$ ipython --no-banner

In [1]: import numpy as np

In [2]: np.set_printoptions(precision=2, suppress=True, linewidth=140, floatmode="fixed")

In [3]: K = np.load("arr.npy")

In [4]: K
Out[4]: 
array([[-0.60, -0.60, -2.41],
       [-1.30,  1.10,  4.42],
       [ 0.00, -0.40, -1.75],
       [ 0.10, -0.60, -2.40],
       [ 1.40, -0.40, -1.47],
       [ 0.50, -1.90, -7.57],
       [-2.00,  0.80,  3.29],
       [-0.30, -0.40, -1.84],
       [-0.20,  1.90,  7.79],
       [-0.60, -2.20, -8.80],
       [ 0.10,  0.30,  1.08],
       [ 1.00, -1.30, -5.09]])

In [5]: # column 2 is much longer than the rest

In [6]: out = np.c_[K[:, :1] @ np.array([[0]]), np.array([-2, -6, -6, 3, -8, 3, 7, -6, 3, -1, 3, 2])]

In [7]: out
Out[7]: 
array([[ 0.00, -2.00],
       [ 0.00, -6.00],
       [ 0.00, -6.00],
       [ 0.00,  3.00],
       [ 0.00, -8.00],
       [ 0.00,  3.00],
       [ 0.00,  7.00],
       [ 0.00, -6.00],
       [ 0.00,  3.00],
       [ 0.00, -1.00],
       [ 0.00,  3.00],
       [ 0.00,  2.00]])

In [8]: np.linalg.lstsq(K, out[:, 0])[0]
Out[8]: array([0.00, 0.00, 0.00])

In [9]: np.linalg.norm(out - K @ np.linalg.lstsq(K, out)[0], axis=0)
Out[9]: array([ 0.00, 14.74])

In [10]: C2 = K.T @ K

In [11]: np.diag(C2)
Out[11]: array([  9.77,  16.89, 273.04])

In [12]: (K @ K.T).shape
Out[12]: (12, 12)

In [13]: np.allclose(C2, C2.T)
Out[13]: True

In [14]: np.linalg.eigvalsh(C2)[::-1]
Out[14]: array([291.10,   8.59,   0.01])

In [15]: np.linalg.matrix_rank(C2)
Out[15]: np.int64(3)

In [16]: M = np.load("a.npy")

In [17]: M
Out[17]: 
array([[ 2.96,  0.50],
       [ 0.50, -2.96]])

In [18]: # equal to its transpose

In [19]: M @ M.T
Out[19]: 
array([[9.01, 0.00],
       [0.00, 9.01]])

In [20]: M.T @ M
Out[20]: 
array([[9.01, 0.00],
       [0.00, 9.01]])

In [21]: vals, evecs = np.linalg.eigh(M)

In [22]: np.unique(vals.round(6) + 0, return_counts=True)[1]
Out[22]: array([1, 1])

In [23]: (vals > 1e-8).sum(), (vals < -1e-8).sum()
Out[23]: (np.int64(1), np.int64(1))

In [24]: vals.sum(), np.trace(M)
Out[24]: (np.float64(0.0), np.float64(0.0))

In [25]: np.round(evecs.T @ M @ evecs, 2) + 0
Out[25]: 
array([[-3.00,  0.00],
       [ 0.00,  3.00]])

In [26]: [round(float(np.linalg.det(M[:i, :i])), 2) + 0 for i in range(1, 3)]
Out[26]: [2.96, -9.01]

In [27]: rng = np.random.default_rng(167)

In [28]: out = M + rng.integers(-2, 3, (2, 1)) @ rng.integers(-2, 3, (1, 2))

In [29]: out
Out[29]: 
array([[ 4.96,  1.50],
       [-3.50, -4.96]])

In [30]: out - M
Out[30]: 
array([[ 2.00,  1.00],
       [-4.00, -2.00]])

In [31]: np.linalg.matrix_rank(out - M, tol=1e-8)
Out[31]: np.int64(1)
